>>> import numpy as np
>>> np.set_printoptions(suppress=True, linewidth=200)
>>> r0 = np.array([2, 3, 1, 2, 2])
>>> arr = -3 * np.eye(5) + np.outer(r0, r0)
>>> arr
array([[ 1.,  6.,  2.,  4.,  4.],
       [ 6.,  6.,  3.,  6.,  6.],
       [ 2.,  3., -2.,  2.,  2.],
       [ 4.,  6.,  2.,  1.,  4.],
       [ 4.,  6.,  2.,  4.,  1.]])
>>> B = np.linalg.inv(arr)
>>> np.round(np.linalg.inv(B), 4)
array([[ 1.,  6.,  2.,  4.,  4.],
       [ 6.,  6.,  3.,  6.,  6.],
       [ 2.,  3., -2.,  2.,  2.],
       [ 4.,  6.,  2.,  1.,  4.],
       [ 4.,  6.,  2.,  4.,  1.]])
>>> np.round(arr @ B, 4) + 0
array([[1., 0., 0., 0., 0.],
       [0., 1., 0., 0., 0.],
       [0., 0., 1., 0., 0.],
       [0., 0., 0., 1., 0.],
       [0., 0., 0., 0., 1.]])
>>> (np.abs(B) > 1e-9).astype(int)
array([[1, 1, 1, 1, 1],
       [1, 1, 1, 1, 1],
       [1, 1, 1, 1, 1],
       [1, 1, 1, 1, 1],
       [1, 1, 1, 1, 1]])
>>> np.round(np.linalg.det(arr) * B, 4)
array([[-405.,  162.,   54.,  108.,  108.],
       [ 162., -270.,   81.,  162.,  162.],
       [  54.,   81., -486.,   54.,   54.],
       [ 108.,  162.,   54., -405.,  108.],
       [ 108.,  162.,   54.,  108., -405.]])
>>> B.round(4)
array([[-0.2632,  0.1053,  0.0351,  0.0702,  0.0702],
       [ 0.1053, -0.1754,  0.0526,  0.1053,  0.1053],
       [ 0.0351,  0.0526, -0.3158,  0.0351,  0.0351],
       [ 0.0702,  0.1053,  0.0351, -0.2632,  0.0702],
       [ 0.0702,  0.1053,  0.0351,  0.0702, -0.2632]])
>>> np.round(np.linalg.slogdet(arr)[0], 4)
np.float64(1.0)
>>> round(float(np.linalg.det(arr) * np.linalg.det(B)), 4)
1.0
>>> X = np.load("run12.npy")
>>> X
array([[ 0.2729,  0.3969, -0.9232,  0.1391],
       [ 0.04  ,  0.0599, -0.226 ,  0.02  ],
       [ 0.2355,  0.3452, -0.881 ,  0.1194],
       [ 0.04  ,  0.0599, -0.226 ,  0.02  ],
       [-0.4136, -0.5784,  0.9874, -0.2165],
       [ 0.4462,  0.6169, -0.992 ,  0.2355],
       [ 0.4777,  0.6527, -0.995 ,  0.2543],
       [-0.4136, -0.5784,  0.9874, -0.2165],
       [ 0.0798,  0.1194, -0.4301,  0.04  ],
       [-0.04  , -0.0599,  0.226 , -0.02  ],
       [ 0.6169,  0.7932, -0.9995,  0.3452],
       [-0.4777, -0.6527,  0.995 , -0.2543],
       [-0.508 , -0.6858,  0.9968, -0.2729],
       [-0.1974, -0.2913,  0.8178, -0.0997],
       [-0.3452, -0.493 ,  0.9687, -0.1781],
       [-0.2729, -0.3969,  0.9232, -0.1391],
       [ 0.0798,  0.1194, -0.4301,  0.04  ],
       [ 0.04  ,  0.0599, -0.226 ,  0.02  ],
       [ 0.5649,  0.7443, -0.9987,  0.3095],
       [-0.3095, -0.4462,  0.9508, -0.1586],
       [-0.3095, -0.4462,  0.9508, -0.1586],
       [ 0.04  ,  0.0599, -0.226 ,  0.02  ]])
>>> # row 3 repeats row 1
>>> np.linalg.cond(X) > 100
np.True_
>>> [round(float(x), 4) for x in np.linalg.svd(X, compute_uv=False)[:3]]
[4.6995, 0.5914, 0.0299]
>>> J = np.load("out2.npy")
>>> J
array([[ 3,  4,  5,  6],
       [ 7,  8,  9, 10],
       [11, 12, 13, 14],
       [15, 16, 17, 18],
       [19, 20, 21, 22]])
>>> x = np.array([-3, 1, 2, 2])
>>> np.linalg.norm(J @ x) <= np.linalg.norm(J, 2) * np.linalg.norm(x) + 1e-9
np.True_
>>> J @ x
array([17, 25, 33, 41, 49])
>>> (J * x).sum(axis=1)
array([17, 25, 33, 41, 49])
>>> J * x
array([[ -9,   4,  10,  12],
       [-21,   8,  18,  20],
       [-33,  12,  26,  28],
       [-45,  16,  34,  36],
       [-57,  20,  42,  44]])
>>> np.einsum("ij,j->i", J, x)
array([17, 25, 33, 41, 49])
>>> x = np.array([2, 0, 1, 0])
>>> h1 = np.maximum(J @ x, 0)
>>> J * (h1 > 1e-9)[:, None]
array([[ 3,  4,  5,  6],
       [ 7,  8,  9, 10],
       [11, 12, 13, 14],
       [15, 16, 17, 18],
       [19, 20, 21, 22]])
>>> h1
array([11, 23, 35, 47, 59])
>>> np.maximum(J @ (3 * x), 0)
array([ 33,  69, 105, 141, 177])
>>> rng = np.random.default_rng(496)
>>> B = J + rng.integers(-2, 3, (5, 2)) @ rng.integers(-2, 3, (2, 4))
>>> B
array([[ 3, 10, -1, 10],
       [ 7,  5, 12,  8],
       [ 7, 13, 14, 12],
       [21, 16, 14, 22],
       [21, 24, 16, 26]])
>>> np.abs(B - J).sum(axis=1)
array([16,  8,  8, 13, 15])
>>> np.round(np.linalg.svd(B - J, compute_uv=False), 4) + 0
array([14.0349,  7.5513,  0.    ,  0.    ])
>>> F = np.load("layer17.npy")
>>> F
array([[ 8.,  6., -1.],
       [ 3.,  9.,  6.],
       [ 0.,  0.,  1.]])
>>> r0, v = F[1], F[2]
>>> r0 @ r0
np.float64(126.0)
>>> p = (r0 @ v) / (r0 @ r0) * r0
>>> round(np.linalg.norm(r0 + v) ** 2 + np.linalg.norm(r0 - v) ** 2, 4)
np.float64(254.0)
>>> p.round(4)
array([0.1429, 0.4286, 0.2857])
>>> np.round(v - p, 4)
array([-0.1429, -0.4286,  0.7143])
>>> K = np.loadtxt("test9.csv", delimiter=",")
>>> K
array([[-8.0595,  5.748 , -1.4161],
       [ 1.6085, -8.7572, -4.5525],
       [ 7.4262, -1.0856,  6.6086],
       [ 9.8258, -0.8892,  1.6319],
       [ 3.0199, -9.1936, -2.5215],
       [ 5.9127,  5.5626,  5.8393],
       [-4.4116,  1.6702,  8.8175],
       [-6.2394, -4.9208,  6.0709],
       [-0.6472,  5.2783,  8.4688],
       [-0.7817, -0.1583,  9.9681],
       [ 6.691 ,  4.5361,  5.8868],
       [ 1.9401, -9.7775, -0.7982],
       [ 9.1134,  2.624 , -3.1719],
       [ 8.0989,  5.419 ,  2.2456],
       [-7.9297, -5.3347, -2.9428],
       [-6.8023,  6.9796, -2.2392],
       [-1.8942,  9.6818,  1.6355],
       [ 6.44  , -7.613 ,  0.7543],
       [ 6.3704, -5.1461, -5.7389]])
>>> basis = K[[14, 8]].astype(float)
>>> for _ in range(7):
...     z = np.linalg.norm(K[:, None] - basis, axis=-1).argmin(axis=1)
...     basis = np.array([K[z == j].mean(axis=0) for j in range(2)])
... 
>>> z
array([0, 0, 1, 1, 0, 1, 1, 0, 1, 1, 1, 0, 1, 1, 0, 0, 1, 0, 0])
>>> np.bincount(z)
array([ 9, 10])
>>> basis.round(4)
array([[-1.0724, -4.2239, -1.4871],
       [ 3.9333,  3.2639,  4.793 ]])
>>> np.abs(basis[1] - basis[0]).argmax()
np.int64(1)
>>> np.abs(K).max()
np.float64(9.9681)
>>> np.round(K.sum(axis=0), 4)
array([29.6813, -5.3764, 34.5462])
>>> np.round(np.linalg.norm(K), 4)
np.float64(43.589)
>>> W0 = np.load("sample8.npy")
>>> W0
array([[ 0,  0,  0,  0],
       [ 0,  4,  0,  0],
       [ 0,  0,  9,  9],
       [ 0,  0,  9, 13]])
>>> # splits into 3 blocks
>>> r0 = np.array([1, 2, 0])
>>> np.cross(W0[2, :3], W0[1, :3])
array([-36,   0,   0])
>>> np.correlate(W0[2], W0[1], "full")
array([ 0,  0,  0,  0, 36, 36,  0])
>>> np.polyval(r0, W0[2])
array([ 0,  0, 99, 99])
>>> rank = np.linalg.matrix_rank(W0)
>>> rank
np.int64(3)
>>> null = np.linalg.svd(W0)[2][rank:].T
>>> np.allclose(W0 @ null, 0)
True
>>> [int(np.linalg.matrix_rank(W0[:, :j + 1])) for j in range(4)]
[0, 1, 2, 3]
>>> null @ null.T
array([[1., 0., 0., 0.],
       [0., 0., 0., 0.],
       [0., 0., 0., 0.],
       [0., 0., 0., 0.]])
>>> null.shape
(4, 1)
